>>> import numpy as np
>>> from numpy import linalg as LA
>>> np.set_printoptions(suppress=True, linewidth=140)
>>> X = np.array([[0.7, 1.5, -0.4, 0.1],
...     [0.6, -1.7, 0.7, 0.2],
...     [-0.4, 0.8, -1.3, 0.2],
...     [0.5, -0.1, -0.9, 0.1],
...     [-0.8, -1.3, 0.2, 2.8],
...     [-0.3, 1.3, 0.2, -0.9],
...     [-0.1, 2.0, 1.0, 0.6],
...     [0.3, 1.0, -0.4, -0.5],
...     [0.6, 0.9, 0.4, 1.1],
...     [-0.7, 0.0, 0.0, 0.7]])
>>> X[7] *= 3
>>> X.round(2)
array([[ 0.7,  1.5, -0.4,  0.1],
       [ 0.6, -1.7,  0.7,  0.2],
       [-0.4,  0.8, -1.3,  0.2],
       [ 0.5, -0.1, -0.9,  0.1],
       [-0.8, -1.3,  0.2,  2.8],
       [-0.3,  1.3,  0.2, -0.9],
       [-0.1,  2. ,  1. ,  0.6],
       [ 0.9,  3. , -1.2, -1.5],
       [ 0.6,  0.9,  0.4,  1.1],
       [-0.7,  0. ,  0. ,  0.7]])
>>> B = np.c_[X[:, :1] @ np.array([[-3]]), np.array([8, -2, 2, 1, 1, -9, -3, 1, 4, 6])]
>>> B.round(2)
array([[-2.1,  8. ],
       [-1.8, -2. ],
       [ 1.2,  2. ],
       [-1.5,  1. ],
       [ 2.4,  1. ],
       [ 0.9, -9. ],
       [ 0.3, -3. ],
       [-2.7,  1. ],
       [-1.8,  4. ],
       [ 2.1,  6. ]])
>>> LA.matrix_rank(B)
np.int64(2)
>>> labels = X[:, 3] > np.median(X[:, 3])
>>> f = X[labels].mean(axis=0) - X[~labels].mean(axis=0)
>>> (((X - X.mean(axis=0)) @ f > 0) == labels).mean()
np.float64(0.9)
>>> print(np.argsort(-np.abs(f).round(6), kind="stable"))
[3 2 0 1]
>>> print(labels.astype(int))
[0 0 0 0 1 0 1 0 1 1]
>>> ((X - X.mean(axis=0)) @ f > 0).astype(int)
array([0, 1, 0, 0, 1, 0, 1, 0, 1, 1])
>>> Ac = X - X.mean(axis=0)
>>> vecs = LA.svd(Ac)[2][:1]
>>> B = Ac - Ac @ vecs.T @ vecs
>>> print(np.round(np.diag(vecs.T @ vecs), 2))
[0.03 0.61 0.04 0.32]
>>> LA.norm(B, axis=1).round(6).argmax()
np.int64(1)
>>> np.round(np.cov(Ac @ vecs.T, rowvar=False), 2)
np.float64(3.01)
>>> vec = np.array([-1, -2, -2, -1])
>>> rhs = X @ vec
>>> np.round(LA.pinv(X) @ X, 2) + 0
array([[1., 0., 0., 0.],
       [0., 1., 0., 0.],
       [0., 0., 1., 0.],
       [0., 0., 0., 1.]])
>>> np.round(LA.solve(X.T @ X, X.T @ rhs), 2)
array([-1., -2., -2., -1.])
>>> rhs.round(2)
array([-3. ,  1.2,  1.2,  1.4,  0.2, -1.8, -6.5, -3. , -4.3,  0. ])
>>> rng = np.random.default_rng(4895)
>>> rhs = rhs + 0.02 * rng.normal(size=10)
>>> print(rhs.round(2))
[-3.02  1.18  1.21  1.38  0.19 -1.82 -6.5  -3.01 -4.3  -0.02]
>>> beta, *_ = LA.lstsq(X, rhs)
>>> np.round(LA.norm(rhs - X @ beta), 2)
np.float64(0.05)
>>> feats = np.loadtxt("a.csv", delimiter=",")
>>> print(feats)
[[ 0.  0.  0.]
 [ 0.  0.  0.]
 [ 2. -1.  0.]
 [ 2.  1.  3.]
 [-1. -1.  2.]
 [-1. -1.  2.]
 [ 5.  1.  1.]
 [-1. -1.  2.]
 [ 0.  0.  0.]
 [ 2. -1.  0.]
 [ 2.  1.  3.]
 [ 0.  0.  0.]
 [ 0.  0.  0.]
 [-1. -1.  2.]
 [ 0.  0.  0.]
 [ 0.  0.  0.]
 [ 0.  0.  0.]
 [ 5.  1.  1.]
 [ 0.  0.  0.]
 [ 1.  0.  5.]
 [ 0.  0.  0.]
 [ 0.  0.  0.]
 [ 4.  0.  3.]
 [ 2.  1.  3.]
 [ 3.  0. -2.]]
>>> Ac = feats - feats.mean(axis=0)
>>> U, sigma, Vt = LA.svd(Ac, full_matrices=False)
>>> np.searchsorted(np.cumsum(sigma ** 2) / (sigma ** 2).sum(), 0.9) + 1
np.int64(2)
>>> np.round(sigma ** 2 / (sigma ** 2).sum(), 2)
array([0.57, 0.38, 0.05])
>>> B = np.c_[feats[:, :2] @ np.array([[0, 3], [1, 3]]), np.array([-1, 2, 3, -3, -1, -2, -3, 2, -3, 0, 1, -3, -1, -2, -3, 3, -1, 1, 2, 3, 1, -3, 3, -3, -1])]
>>> B
array([[ 0.,  0., -1.],
       [ 0.,  0.,  2.],
       [-1.,  3.,  3.],
       [ 1.,  9., -3.],
       [-1., -6., -1.],
       [-1., -6., -2.],
       [ 1., 18., -3.],
       [-1., -6.,  2.],
       [ 0.,  0., -3.],
       [-1.,  3.,  0.],
       [ 1.,  9.,  1.],
       [ 0.,  0., -3.],
       [ 0.,  0., -1.],
       [-1., -6., -2.],
       [ 0.,  0., -3.],
       [ 0.,  0.,  3.],
       [ 0.,  0., -1.],
       [ 1., 18.,  1.],
       [ 0.,  0.,  2.],
       [ 0.,  3.,  3.],
       [ 0.,  0.,  1.],
       [ 0.,  0., -3.],
       [ 0., 12.,  3.],
       [ 1.,  9., -3.],
       [ 0.,  9., -1.]])
>>> LA.matrix_rank(B)
np.int64(3)
>>> print(np.round(LA.norm(LA.qr(feats)[0].T @ B, axis=0) ** 2 / ((B ** 2).sum(axis=0) + 1e-12), 2))
[1.   1.   0.05]
>>> W0 = np.load("sample1.npy")
>>> W0.round(2) + 0
array([[ 0.  , -0.01, -1.3 ,  0.01, -1.59],
       [ 0.  , -0.07, -3.1 , -0.22,  0.05],
       [ 0.  , -0.02, -1.34, -0.03, -0.69],
       [ 0.  ,  0.01, -1.51,  0.03,  0.64],
       [ 0.  , -0.04,  0.02, -0.07, -0.61],
       [ 0.  ,  0.04,  2.73,  0.05,  0.16],
       [ 0.  ,  0.01, -2.28, -0.03, -0.24],
       [ 0.  , -0.06,  2.56, -0.12, -1.19],
       [ 0.  ,  0.  ,  2.8 ,  0.22, -0.45],
       [ 0.  ,  0.01,  2.02, -0.11,  0.09],
       [ 0.  , -0.01, -3.58,  0.05, -0.66],
       [ 0.  , -0.02, -2.73,  0.04,  1.2 ],
       [ 0.01,  0.02,  2.73,  0.03, -0.43],
       [ 0.01, -0.03, -2.36,  0.04,  0.12],
       [ 0.  ,  0.02,  4.38,  0.1 ,  0.9 ],
       [ 0.  ,  0.04, -1.15, -0.05, -0.3 ],
       [ 0.  ,  0.01, -0.08,  0.03, -0.19],
       [ 0.  , -0.02,  0.65,  0.14,  0.34],
       [-0.01,  0.01, -0.17, -0.06, -0.24],
       [-0.01,  0.02, -1.9 ,  0.14,  0.18],
       [ 0.01, -0.01,  2.21,  0.02,  0.12],
       [ 0.  , -0.01,  1.29, -0.25, -0.65],
       [ 0.01,  0.  , -1.41,  0.  ,  0.1 ],
       [ 0.  ,  0.03,  0.52,  0.32, -0.32],
       [ 0.  ,  0.03,  0.85,  0.12, -0.53],
       [ 0.  , -0.01,  4.63, -0.2 , -0.23],
       [ 0.  ,  0.03,  0.29,  0.16, -0.1 ]])
>>> G = np.cov(W0, rowvar=False)
>>> np.argwhere(np.triu(np.abs(np.corrcoef(W0.T)) > 0.8, 1))
array([], shape=(0, 2), dtype=int64)
>>> np.round(np.corrcoef(W0.T), 2)
array([[ 1.  , -0.09, -0.07,  0.2 , -0.08],
       [-0.09,  1.  ,  0.23,  0.49,  0.18],
       [-0.07,  0.23,  1.  , -0.01, -0.03],
       [ 0.2 ,  0.49, -0.01,  1.  ,  0.2 ],
       [-0.08,  0.18, -0.03,  0.2 ,  1.  ]])
>>> Ac = (W0 - W0.mean(axis=0)) / W0.std(axis=0)
>>> np.argwhere(np.abs(Ac) > 2)
array([[ 0,  4],
       [ 1,  1],
       [ 7,  1],
       [11,  4],
       [19,  0],
       [21,  3],
       [22,  0],
       [23,  3]])
>>> beta = LA.lstsq(np.delete(Ac, 3, axis=1), Ac[:, 3])[0]
>>> np.abs(beta).argmax()
np.int64(1)
>>> A = np.load("block19.npy")
>>> A
array([[ 0.67, -0.14, -0.58],
       [ 0.3 ,  0.8 ,  0.3 ],
       [ 0.  , -2.4 , -0.3 ],
       [ 0.9 , -0.1 , -0.5 ],
       [ 0.3 ,  0.7 ,  0.9 ]])
>>> basis = feats[[1, 2]].astype(float)
>>> for _ in range(6):
...     labels = LA.norm(feats[:, None] - basis, axis=-1).argmin(axis=1)
...     basis = np.array([feats[labels == j].mean(axis=0) for j in range(2)])
... 
>>> labels
array([0, 0, 1, 1, 0, 0, 1, 0, 0, 1, 1, 0, 0, 0, 0, 0, 0, 1, 0, 1, 0, 0, 1, 1, 1])
>>> np.round(basis[1] - basis[0], 2)
array([3.07, 0.57, 1.17])
>>> np.bincount(labels)
array([15, 10])
>>> np.abs(basis[1] - basis[0]).argmax()
np.int64(0)
>>> hat = A @ LA.solve(A.T @ A, A.T)
>>> LA.matrix_rank(np.eye(5) - hat)
np.int64(2)
>>> np.round(LA.eigvalsh(hat), 2) + 0
array([0., 0., 1., 1., 1.])
>>> round(np.trace(hat), 2)
np.float64(3.0)
>>> np.round(np.diag(hat), 2)
array([0.41, 0.19, 0.96, 0.59, 0.86])
>>> vec = np.array([2, 0, 0])
>>> A @ vec
array([1.34, 0.6 , 0.  , 1.8 , 0.6 ])
>>> A @ np.eye(3)[2]
array([-0.58,  0.3 , -0.3 , -0.5 ,  0.9 ])
>>> print(np.round(A @ np.ones(3), 2))
[-0.05  1.4  -2.7   0.3   1.9 ]
>>> A * vec
array([[ 1.34, -0.  , -0.  ],
       [ 0.6 ,  0.  ,  0.  ],
       [ 0.  , -0.  , -0.  ],
       [ 1.8 , -0.  , -0.  ],
       [ 0.6 ,  0.  ,  0.  ]])
>>> M = np.array([[4, 0, 1, 4, 8],
...     [0, 2, 8, 2, 5],
...     [0, 0, 6, 9, 9],
...     [0, 0, 0, 4, 4],
...     [0, 0, 0, 0, 2]])
>>> # triangular, det is the product of the diagonal
>>> labels = rng.permutation(5)
>>> labels
array([3, 0, 4, 2, 1])
>>> B = M[labels][:, labels]
>>> np.diag(B)
array([4, 4, 2, 6, 2])
>>> print(round(float(LA.det(B)), 2), round(LA.det(M[labels]), 2))
384.0 384.0
>>> f, v = M[0], M[1]
>>> f @ f
np.int64(97)
>>> p = (f @ v) / (f @ f) * f
>>> print(LA.matrix_rank(np.outer(f, v)))
1
>>> print(np.outer(f, v))
[[ 0  8 32  8 20]
 [ 0  0  0  0  0]
 [ 0  2  8  2  5]
 [ 0  8 32  8 20]
 [ 0 16 64 16 40]]
>>> hat = np.triu(np.array([[2, -3, -1, 2, -2],
...     [0, 0, -3, -3, 1],
...     [3, -1, 0, 2, -3],
...     [-1, -3, 2, 3, 3],
...     [-2, 0, -2, 2, 1]]), 1) + np.eye(5)
>>> B = hat @ M @ LA.inv(hat)
>>> np.trace(B), np.trace(M)
(np.float64(18.0), np.int64(18))
>>> f, v = A[2], A[0]
>>> f @ v
np.float64(0.51)
>>> p = (f @ v) / (f @ f) * f
>>> np.round(LA.norm(f + v) ** 2 + LA.norm(f - v) ** 2, 2)
np.float64(13.31)
>>> p.round(2)
array([ 0.  , -0.21, -0.03])
>>> F = np.loadtxt("m.csv", delimiter=",")
>>> F
array([[2., 0., 0., 2., 2., 3.],
       [2., 2., 3., 0., 1., 0.],
       [2., 3., 2., 3., 1., 0.],
       [3., 0., 0., 1., 0., 0.],
       [0., 2., 0., 3., 1., 2.],
       [1., 3., 0., 3., 0., 3.]])
>>> G = F.T @ F
>>> print(LA.matrix_rank(G))
6
>>> np.round(LA.eigvalsh(G)[::-1], 2) + 0
array([82.73, 20.78, 11.37,  4.76,  2.36,  0.  ])
>>> np.diag(G)
array([22., 26., 13., 32.,  7., 22.])
>>> np.round(LA.svd(F, compute_uv=False) ** 2, 2) + 0
array([82.73, 20.78, 11.37,  4.76,  2.36,  0.  ])
>>> f = np.array([0, 3, 1, 0, 2, 1])
>>> B = F + np.outer(f, np.eye(6)[2])
>>> LA.matrix_rank(B - F)
np.int64(1)
>>> print(LA.matrix_rank(LA.inv(B) - LA.inv(F), tol=1e-8))
1
>>> vec = np.array([2, -2, -2, -2, 1, 2])
>>> rhs = F @ vec
>>> beta, lr = np.zeros(6), 1 / LA.norm(F, 2) ** 2
>>> for i in range(30):
...     beta -= lr * F.T @ (F @ beta - rhs)
...     if i % 10 == 0: print(i, round(LA.norm(F @ beta - rhs), 2))
... 
0 12.3
10 3.04
20 1.32
>>> round(float(LA.cond(F)), 2)
193.6
>>> K = np.load("out13.npy")
>>> print(K)
[[-2.  5.  0.  0.  0.  0.]
 [ 5.  3.  5.  0.  0.  0.]
 [ 0.  5. -3.  5.  0.  0.]
 [ 0.  0.  5.  0.  5.  0.]
 [ 0.  0.  0.  5.  3.  5.]
 [ 0.  0.  0.  0.  5.  2.]]
>>> # symmetric, so the eigenvalues are real
>>> [round(float(LA.det(K[:i, :i])), 2) + 0 for i in range(1, 7)]
[-2.0, -31.0, 143.0, 775.0, -1250.0, -21875.0]
